>>> import numpy as np
>>> from numpy import linalg as LA
>>> np.set_printoptions(precision=2, suppress=True, linewidth=140, legacy="1.25")
>>> O, _ = LA.qr(np.array([[0.0, 0.2, 0.2, 1.2, -2.0, 0.5, 1.4, -1.0, 0.1],
...     [0.0, 0.4, -0.3, -1.1, 0.5, 1.0, -0.8, 1.5, -0.4],
...     [-0.1, 0.3, 0.0, 0.0, -0.4, 0.3, 0.6, 1.5, 0.2],
...     [0.3, 0.2, 0.1, -0.4, 0.5, -1.7, 0.3, 1.2, 0.8],
...     [0.1, -0.7, -1.8, 0.4, -1.6, -1.3, -0.6, 1.9, -0.4],
...     [0.7, 1.4, -0.4, -0.8, -0.9, -0.8, 0.5, -0.1, -0.2],
...     [1.0, -0.5, -1.4, -0.1, 0.3, 0.2, -0.4, -0.4, -2.4],
...     [0.2, -1.0, -0.3, -0.2, 1.6, 0.0, 0.6, 1.9, 0.4],
...     [0.2, 1.0, 2.3, 1.2, -1.0, -0.2, -1.9, -0.5, -1.9],
...     [0.2, -0.7, 0.7, 1.1, -1.4, -1.2, 0.3, 0.9, 0.8]]))
>>> F = O @ O.T
>>> F.round(2) + 0
array([[ 0.81, -0.18,  0.11, -0.27,  0.01,  0.16, -0.05,  0.09,  0.01,  0.05],
       [-0.18,  0.83,  0.1 , -0.25,  0.01,  0.15, -0.05,  0.08,  0.01,  0.04],
       [ 0.11,  0.1 ,  0.94,  0.15, -0.01, -0.09,  0.03, -0.05, -0.01, -0.03],
       [-0.27, -0.25,  0.15,  0.62,  0.02,  0.23, -0.07,  0.12,  0.01,  0.07],
       [ 0.01,  0.01, -0.01,  0.02,  1.  , -0.01,  0.  , -0.01,  0.  ,  0.  ],
       [ 0.16,  0.15, -0.09,  0.23, -0.01,  0.86,  0.04, -0.07, -0.01, -0.04],
       [-0.05, -0.05,  0.03, -0.07,  0.  ,  0.04,  0.99,  0.02,  0.  ,  0.01],
       [ 0.09,  0.08, -0.05,  0.12, -0.01, -0.07,  0.02,  0.96,  0.  , -0.02],
       [ 0.01,  0.01, -0.01,  0.01,  0.  , -0.01,  0.  ,  0.  ,  1.  ,  0.  ],
       [ 0.05,  0.04, -0.03,  0.07,  0.  , -0.04,  0.01, -0.02,  0.  ,  0.99]])
>>> # a projection of rank 9
>>> Uu, sig = LA.svd(F)
Traceback (most recent call last):
  File "<python-input-7>", line 1, in <module>
    Uu, sig = LA.svd(F)
    ^^^^^^^
ValueError: too many values to unpack (expected 2)
>>> Uu, sig, VT = LA.svd(F, full_matrices=False)
>>> print(np.allclose(Uu * sig @ VT, F))
True
>>> np.round(Uu.T @ Uu, 2) + 0
array([[1., 0., 0., 0., 0., 0., 0., 0., 0., 0.],
       [0., 1., 0., 0., 0., 0., 0., 0., 0., 0.],
       [0., 0., 1., 0., 0., 0., 0., 0., 0., 0.],
       [0., 0., 0., 1., 0., 0., 0., 0., 0., 0.],
       [0., 0., 0., 0., 1., 0., 0., 0., 0., 0.],
       [0., 0., 0., 0., 0., 1., 0., 0., 0., 0.],
       [0., 0., 0., 0., 0., 0., 1., 0., 0., 0.],
       [0., 0., 0., 0., 0., 0., 0., 1., 0., 0.],
       [0., 0., 0., 0., 0., 0., 0., 0., 1., 0.],
       [0., 0., 0., 0., 0., 0., 0., 0., 0., 1.]])
>>> sig.round(2) + 0
array([1., 1., 1., 1., 1., 1., 1., 1., 1., 0.])
>>> np.round(Uu.T @ F @ VT.T, 2) + 0
array([[1., 0., 0., 0., 0., 0., 0., 0., 0., 0.],
       [0., 1., 0., 0., 0., 0., 0., 0., 0., 0.],
       [0., 0., 1., 0., 0., 0., 0., 0., 0., 0.],
       [0., 0., 0., 1., 0., 0., 0., 0., 0., 0.],
       [0., 0., 0., 0., 1., 0., 0., 0., 0., 0.],
       [0., 0., 0., 0., 0., 1., 0., 0., 0., 0.],
       [0., 0., 0., 0., 0., 0., 1., 0., 0., 0.],
       [0., 0., 0., 0., 0., 0., 0., 1., 0., 0.],
       [0., 0., 0., 0., 0., 0., 0., 0., 1., 0.],
       [0., 0., 0., 0., 0., 0., 0., 0., 0., 0.]])
>>> np.round(sig / sig[0], 2) + 0
array([1., 1., 1., 1., 1., 1., 1., 1., 1., 0.])
>>> np.round(np.sqrt((sig ** 2).sum()), 2), np.round(LA.norm(F), 2)
(3.0, 3.0)
>>> np.cumsum(sig ** 2) / np.sum(sig ** 2)
array([0.11, 0.22, 0.33, 0.44, 0.56, 0.67, 0.78, 0.89, 1.  , 1.  ])
>>> np.round(VT @ VT.T, 2) + 0
array([[1., 0., 0., 0., 0., 0., 0., 0., 0., 0.],
       [0., 1., 0., 0., 0., 0., 0., 0., 0., 0.],
       [0., 0., 1., 0., 0., 0., 0., 0., 0., 0.],
       [0., 0., 0., 1., 0., 0., 0., 0., 0., 0.],
       [0., 0., 0., 0., 1., 0., 0., 0., 0., 0.],
       [0., 0., 0., 0., 0., 1., 0., 0., 0., 0.],
       [0., 0., 0., 0., 0., 0., 1., 0., 0., 0.],
       [0., 0., 0., 0., 0., 0., 0., 1., 0., 0.],
       [0., 0., 0., 0., 0., 0., 0., 0., 1., 0.],
       [0., 0., 0., 0., 0., 0., 0., 0., 0., 1.]])
